$ python3 -q
>>> import numpy as np
>>> np.set_printoptions(precision=4, suppress=True, linewidth=140, floatmode="fixed")
>>> f = np.array([-2, -1, 3, -1, -1, 2, 2, -3, -2, -3, 2, -3])
>>> r1 = np.array([1, 0, 0, 0, 0, 2, 1, 2, 0])
>>> data = f[:, None] + r1[None, :]
>>> data
array([[-1, -2, -2, -2, -2,  0, -1,  0, -2],
       [ 0, -1, -1, -1, -1,  1,  0,  1, -1],
       [ 4,  3,  3,  3,  3,  5,  4,  5,  3],
       [ 0, -1, -1, -1, -1,  1,  0,  1, -1],
       [ 0, -1, -1, -1, -1,  1,  0,  1, -1],
       [ 3,  2,  2,  2,  2,  4,  3,  4,  2],
       [ 3,  2,  2,  2,  2,  4,  3,  4,  2],
       [-2, -3, -3, -3, -3, -1, -2, -1, -3],
       [-1, -2, -2, -2, -2,  0, -1,  0, -2],
       [-2, -3, -3, -3, -3, -1, -2, -1, -3],
       [ 3,  2,  2,  2,  2,  4,  3,  4,  2],
       [-2, -3, -3, -3, -3, -1, -2, -1, -3]])
>>> # row 3 repeats row 1
>>> theta = np.radians(60)
>>> r_ = np.eye(9)
>>> r_[6, 6] = r_[7, 7] = np.cos(theta)
>>> r_[6, 7], r_[7, 6] = -np.sin(theta), np.sin(theta)
>>> print(r_)
[[ 1.0000  0.0000  0.0000  0.0000  0.0000  0.0000  0.0000  0.0000  0.0000]
 [ 0.0000  1.0000  0.0000  0.0000  0.0000  0.0000  0.0000  0.0000  0.0000]
 [ 0.0000  0.0000  1.0000  0.0000  0.0000  0.0000  0.0000  0.0000  0.0000]
 [ 0.0000  0.0000  0.0000  1.0000  0.0000  0.0000  0.0000  0.0000  0.0000]
 [ 0.0000  0.0000  0.0000  0.0000  1.0000  0.0000  0.0000  0.0000  0.0000]
 [ 0.0000  0.0000  0.0000  0.0000  0.0000  1.0000  0.0000  0.0000  0.0000]
 [ 0.0000  0.0000  0.0000  0.0000  0.0000  0.0000  0.5000 -0.8660  0.0000]
 [ 0.0000  0.0000  0.0000  0.0000  0.0000  0.0000  0.8660  0.5000  0.0000]
 [ 0.0000  0.0000  0.0000  0.0000  0.0000  0.0000  0.0000  0.0000  1.0000]]
>>> out = data @ r_.T
>>> np.allclose(np.linalg.norm(data, axis=1), np.linalg.norm(out, axis=1))
True
>>> np.round(np.linalg.svd(data, compute_uv=False), 4) + 0, np.round(np.linalg.svd(out, compute_uv=False), 4) + 0
(array([22.2515,  8.4778,  0.0000,  0.0000,  0.0000,  0.0000,  0.0000,  0.0000,  0.0000]), array([22.2515,  8.4778,  0.0000,  0.0000,  0.0000,  0.0000,  0.0000,  0.0000,  0.0000]))
>>> x0 = np.array([-1, -1, 2, -2, -5, 0, 2, 3, -2])
>>> np.abs(np.linalg.eigvals(r_))
array([1.0000, 1.0000, 1.0000, 1.0000, 1.0000, 1.0000, 1.0000, 1.0000, 1.0000])
>>> round(float(np.linalg.norm(x0)), 4), np.round(np.linalg.norm(r_ @ x0), 4)
(7.2111, np.float64(7.2111))
>>> 9 - np.linalg.matrix_rank(r_ - np.eye(9), tol=1e-8)
np.int64(7)
